$ python -q
>>> import numpy as np
>>> import numpy.linalg as la
>>> np.set_printoptions(suppress=True, linewidth=140)
>>> E = np.loadtxt("m.csv", delimiter=",")
>>> print(E)
[[ 2.  5.  0.]
 [ 5. -5.  5.]
 [ 0.  5. -3.]]
>>> # symmetric, so the eigenvalues are real
>>> evals, vecs = la.eigh(E)
>>> print((evals > 1e-8).sum(), (evals < -1e-8).sum())
1 2
>>> print(np.round(np.abs(vecs[:, -1]), 4))
[0.7858 0.5312 0.3169]
>>> print(round(float(evals.sum()), 4), np.trace(E))
-6.0 -6.0
>>> print(np.unique(evals.round(6) + 0, return_counts=True)[1])
[1 1 1]
>>> def softmax(z):
...     e = np.exp(z - z.max(axis=-1, keepdims=True))
...     return e / e.sum(axis=-1, keepdims=True)
... 
>>> print(np.round(softmax(E[1] + 3), 4) + 0)
[0.5 0.  0.5]
>>> S = E @ E.T / np.sqrt(3)
>>> print(np.round(softmax(S), 4) + 0)
[[0.9097 0.     0.0903]
 [0.     1.     0.    ]
 [0.0055 0.     0.9945]]
>>> vec = np.array([2, 3, 2])
>>> print((E @ vec).argmax())
0
>>> print(E * vec)
[[  4.  15.   0.]
 [ 10. -15.  10.]
 [  0.  15.  -6.]]
>>> print(E @ np.ones(3))
[7. 5. 2.]
>>> print(np.sign((E @ vec).round(6)))
[1. 1. 1.]
>>> print((E * vec).sum(axis=1))
[19.  5.  9.]
>>> print(round(la.norm(E), 4))
11.7473
>>> E[:, 3]
Traceback (most recent call last):
  File "<python-input-22>", line 1, in <module>
    E[:, 3]
    ~^^^^^^
IndexError: index 3 is out of bounds for axis 1 with size 3
>>> print(np.round(E.mean(axis=0), 4))
[2.3333 1.6667 0.6667]
>>> print(la.matrix_rank(E))
3
